$ python -q
>>> import numpy as np
>>> from numpy import linalg as LA
>>> np.set_printoptions(suppress=True, linewidth=100)
>>> data = np.array([[-0.3, 0.3, -0.9, -0.7, 0.7, 1.7, 0.0],
...     [-1.0, 0.6, 1.1, -1.2, -1.6, -0.3, -0.9],
...     [1.0, -0.5, -0.8, -2.3, 0.7, -1.1, -0.4],
...     [-1.9, 1.6, 0.3, 0.2, 1.2, 1.9, -0.1]])
>>> data
array([[-0.3,  0.3, -0.9, -0.7,  0.7,  1.7,  0. ],
       [-1. ,  0.6,  1.1, -1.2, -1.6, -0.3, -0.9],
       [ 1. , -0.5, -0.8, -2.3,  0.7, -1.1, -0.4],
       [-1.9,  1.6,  0.3,  0.2,  1.2,  1.9, -0.1]])
>>> r0 = np.array([-2, -1])
>>> np.round(np.correlate(data[1], data[3], "full"), 2)
array([ 0.1 , -1.96, -0.17,  2.73, -0.98, -5.65,  0.55, -2.13, -5.63, -0.55,  2.29, -0.87,  1.71])
>>> np.polyval(r0, data[1])
array([ 1. , -2.2, -3.2,  1.4,  2.2, -0.4,  0.8])
>>> np.round(np.convolve(data[1], r0), 2)
array([ 2. , -0.2, -2.8,  1.3,  4.4,  2.2,  2.1,  0.9])
>>> cov = data.T @ data
>>> np.trace(cov), (data ** 2).sum()
(np.float64(32.73), np.float64(32.73))
>>> (data @ data.T).shape
(4, 4)
>>> np.round(LA.svd(data, compute_uv=False) ** 2, 2)
array([16.09,  8.24,  7.33,  1.08])
>>> np.round(np.diag(cov), 2)
array([5.7 , 3.26, 2.75, 7.26, 4.98, 7.8 , 0.98])
>>> x = np.array([1, 1, 1, 2, 2, 1, 0])
>>> a = np.maximum(data @ x, 0)
>>> np.round(data.T @ a, 2)
array([-9.17,  7.76,  0.69,  0.38,  6.2 , 10.29, -0.47])
>>> np.round(np.maximum(data @ x, 0) - np.maximum(-data @ x, 0), 2)
array([ 0.8, -5.2, -4.6,  4.7])
>>> np.flatnonzero(a > 1e-9)
array([0, 3])
>>> np.round(np.tanh(data @ x), 2)
array([ 0.66, -1.  , -1.  ,  1.  ])
>>> t3 = np.stack([data, 4 * data, data[::-1]])
>>> LA.matrix_rank(t3)
array([4, 4, 4])
>>> np.round(LA.norm(t3, axis=(1, 2)), 2)
array([ 5.72, 22.88,  5.72])
>>> mat = np.array([[6, 1, 0], [2, 2, 5], [8, 9, 9], [9, 7, 4], [4, 0, 8], [3, 9, 7]])
>>> mat
array([[6, 1, 0],
       [2, 2, 5],
       [8, 9, 9],
       [9, 7, 4],
       [4, 0, 8],
       [3, 9, 7]])
>>> round(float(LA.norm(mat, 1)), 2), round(float(LA.norm(mat, np.inf)), 2)
(33.0, 26.0)
>>> round(LA.norm(mat, 2), 2)
np.float64(23.89)
>>> np.round(LA.norm(mat, axis=0), 2)
array([14.49, 14.7 , 15.33])
>>> B = np.c_[mat[:, :1] @ np.array([[6]]), np.array([2, 0, 1, 2, 2, 1])]
>>> B
array([[36,  2],
       [12,  0],
       [48,  1],
       [54,  2],
       [24,  2],
       [18,  1]])
>>> LA.matrix_rank(np.c_[mat, B])
np.int64(4)
>>> np.round(LA.norm(B - mat @ LA.lstsq(mat, B)[0], axis=0), 2) + 0
array([0.  , 1.38])
>>> np.round(LA.lstsq(mat, B[:, 0])[0], 2) + 0
array([6., 0., 0.])
>>> x = np.array([-5, 3, -2])
>>> y = mat @ x
>>> b, lr = np.zeros(3), 1 / LA.norm(mat, 2) ** 2
>>> for i in range(3):
...     b -= lr * mat.T @ (mat @ b - y)
...     if i % 1 == 0: print(i, round(LA.norm(mat @ b - y), 2))
... 
0 33.69
1 31.32
2 29.13
>>> np.round(LA.cond(mat), 2)
np.float64(3.83)
>>> x = np.array([0, 3, 1])
>>> y = mat @ x
>>> y
array([ 3, 11, 36, 25,  8, 34])
>>> np.round(LA.lstsq(mat, y)[0], 2) + 0
array([0., 3., 1.])
>>> np.round(LA.solve(mat.T @ mat, mat.T @ y), 2) + 0
array([0., 3., 1.])
>>> rng = np.random.default_rng(1353)
>>> y = y + 0.05 * rng.normal(size=6)
>>> y.round(2)
array([ 2.93, 10.94, 36.06, 24.97,  8.07, 33.98])
>>> b, *_ = LA.lstsq(mat, y)
>>> [round(float(LA.norm(LA.solve(mat.T @ mat + lam * np.eye(3), mat.T @ y))), 2) for lam in (0, 1, 10, 100)]
[3.16, 3.12, 2.85, 2.07]
>>> round(LA.norm(y - mat @ b), 2)
np.float64(0.11)
>>> b.round()
array([-0.,  3.,  1.])
>>> np.round(mat.T @ (y - mat @ b), 2) + 0
array([0., 0., 0.])
>>> J = np.loadtxt("block0.csv", delimiter=",")
>>> J
array([[2., 1., 2., 0., 0.],
       [0., 1., 0., 0., 1.],
       [0., 1., 2., 2., 0.],
       [2., 1., 0., 0., 2.],
       [2., 1., 0., 0., 2.],
       [1., 1., 0., 2., 1.]])
>>> labels = rng.permutation(5)
>>> B = J[:, labels] * rng.choice([-1, 1], 5)
>>> B
array([[ 0., -2., -0.,  2.,  1.],
       [ 1., -0., -0.,  0.,  1.],
       [ 0., -2., -2.,  0.,  1.],
       [ 2., -0., -0.,  2.,  1.],
       [ 2., -0., -0.,  2.,  1.],
       [ 1., -0., -2.,  1.,  1.]])
>>> Uu, _, Vh = LA.svd(J.T @ B)
>>> labels
array([4, 2, 3, 0, 1])
>>> np.round(LA.lstsq(J, B)[0], 2) + 0
array([[ 0.,  0.,  0.,  1.,  0.],
       [ 0.,  0.,  0.,  0.,  1.],
       [ 0., -1.,  0.,  0.,  0.],
       [ 0.,  0., -1.,  0.,  0.],
       [ 1.,  0.,  0.,  0.,  0.]])
>>> r0 = np.array([3, 1, 3])
>>> np.array([np.convolve(row, r0, "same") for row in B])
array([[-6., -2.,  0.,  5.,  7.],
       [ 1.,  3.,  0.,  3.,  1.],
       [-6., -8., -8., -3.,  1.],
       [ 2.,  6.,  6.,  5.,  7.],
       [ 2.,  6.,  6.,  5.,  7.],
       [ 1., -3.,  1., -2.,  4.]])
>>> np.convolve(B[0], r0)
array([ 0., -6., -2.,  0.,  5.,  7.,  3.])
>>> np.polyval(r0, B[0])
array([ 3., 13.,  3., 17.,  7.])
>>> B = J / LA.norm(J, axis=1, keepdims=True)
>>> cov = B @ B.T
>>> np.argwhere(np.triu(np.abs(cov) > 0.95, 1))
array([[3, 4]])
>>> cov[2].round(2)
array([0.56, 0.24, 1.  , 0.11, 0.11, 0.63])
>>> np.round(np.degrees(np.arccos(np.clip(cov[2, 3], -1, 1))), 2)
np.float64(83.62)
>>> (np.abs(cov) > 0.9).astype(int)
array([[1, 0, 0, 0, 0, 0],
       [0, 1, 0, 0, 0, 0],
       [0, 0, 1, 0, 0, 0],
       [0, 0, 0, 1, 1, 0],
       [0, 0, 0, 1, 1, 0],
       [0, 0, 0, 0, 0, 1]])
>>> cov.round(2)
array([[1.  , 0.24, 0.56, 0.56, 0.56, 0.38],
       [0.24, 1.  , 0.24, 0.71, 0.71, 0.53],
       [0.56, 0.24, 1.  , 0.11, 0.11, 0.63],
       [0.56, 0.71, 0.11, 1.  , 1.  , 0.63],
       [0.56, 0.71, 0.11, 1.  , 1.  , 0.63],
       [0.38, 0.53, 0.63, 0.63, 0.63, 1.  ]])
>>> t3 = np.stack([J, 5 * J, J[::-1]])
>>> t3.sum(axis=0)
array([[13.,  7., 12.,  2.,  1.],
       [ 2.,  7.,  0.,  0.,  8.],
       [ 2.,  7., 12., 12.,  2.],
       [12.,  7.,  2.,  2., 12.],
       [12.,  7.,  0.,  0., 13.],
       [ 8.,  7.,  2., 12.,  6.]])
>>> LA.matrix_rank(t3.reshape(3, -1))
np.int64(2)
>>> np.round(LA.norm(t3, axis=(1, 2)), 2)
array([ 6.71, 33.54,  6.71])
